% python3 -q
>>> import numpy as np
>>> import numpy.linalg as la
>>> np.set_printoptions(precision=1, suppress=True, linewidth=160)
>>> J = np.array([[2.0, 1.0, 0.0, 0.0, 0.0, 0.0, 0.0, 0.0],
...     [0.0, 2.0, 1.0, 0.0, 0.0, 0.0, 0.0, 0.0],
...     [0.0, 0.0, 2.0, 1.0, 0.0, 0.0, 0.0, 0.0],
...     [0.0, 0.0, 0.0, 2.0, 1.0, 0.0, 0.0, 0.0],
...     [0.0, 0.0, 0.0, 0.0, 2.0, 1.0, 0.0, 0.0],
...     [0.0, 0.0, 0.0, 0.0, 0.0, 2.0, 1.0, 0.0],
...     [0.0, 0.0, 0.0, 0.0, 0.0, 0.0, 2.0, 1.0],
...     [0.0, 0.0, 0.0, 0.0, 0.0, 0.0, 0.0, 2.0]])
>>> rng = np.random.default_rng(698724)
>>> idx = rng.permutation(8)
>>> print(idx)
[5 6 0 4 1 7 3 2]
>>> Y = J[idx][:, idx]
>>> print(np.allclose(Y, J))
False
>>> print(np.diag(Y))
[2. 2. 2. 2. 2. 2. 2. 2.]
>>> print(round(la.det(Y), 1), round(la.det(J[idx]), 1))
256.0 256.0
>>> C2 = J.T @ J
>>> print(C2)
[[4. 2. 0. 0. 0. 0. 0. 0.]
 [2. 5. 2. 0. 0. 0. 0. 0.]
 [0. 2. 5. 2. 0. 0. 0. 0.]
 [0. 0. 2. 5. 2. 0. 0. 0.]
 [0. 0. 0. 2. 5. 2. 0. 0.]
 [0. 0. 0. 0. 2. 5. 2. 0.]
 [0. 0. 0. 0. 0. 2. 5. 2.]
 [0. 0. 0. 0. 0. 0. 2. 5.]]
>>> print(la.matrix_rank(C2))
8
>>> print(np.allclose(C2, C2.T))
True
>>> print(np.sort(la.eigvals(J)))
[2. 2. 2. 2. 2. 2. 2. 2.]
>>> print(la.matrix_rank(J - J[0, 0] * np.eye(8)))
7
>>> print([int(la.matrix_rank(la.matrix_power(J, p))) for p in range(1, 9)])
[8, 8, 8, 8, 8, 8, 8, 8]
>>> Y = J / la.norm(J, axis=1, keepdims=True)
>>> C2 = Y @ Y.T
>>> print((np.abs(C2) > 0.9).astype(int))
[[1 0 0 0 0 0 0 0]
 [0 1 0 0 0 0 0 0]
 [0 0 1 0 0 0 0 0]
 [0 0 0 1 0 0 0 0]
 [0 0 0 0 1 0 0 0]
 [0 0 0 0 0 1 0 0]
 [0 0 0 0 0 0 1 0]
 [0 0 0 0 0 0 0 1]]
>>> print(C2)
[[1.  0.4 0.  0.  0.  0.  0.  0. ]
 [0.4 1.  0.4 0.  0.  0.  0.  0. ]
 [0.  0.4 1.  0.4 0.  0.  0.  0. ]
 [0.  0.  0.4 1.  0.4 0.  0.  0. ]
 [0.  0.  0.  0.4 1.  0.4 0.  0. ]
 [0.  0.  0.  0.  0.4 1.  0.4 0. ]
 [0.  0.  0.  0.  0.  0.4 1.  0.4]
 [0.  0.  0.  0.  0.  0.  0.4 1. ]]
>>> print(C2[5])
[0.  0.  0.  0.  0.4 1.  0.4 0. ]
>>> vec = np.array([-2, -2, 4, 4, 1, 1, 2, -4])
>>> a = np.maximum(C2 @ vec, 0)
>>> print(np.flatnonzero(a > 1e-9))
[2 3 4 5 6]
>>> print(np.tanh(C2 @ vec))
[-1.  -0.8  1.   1.   1.   1.   0.5 -1. ]
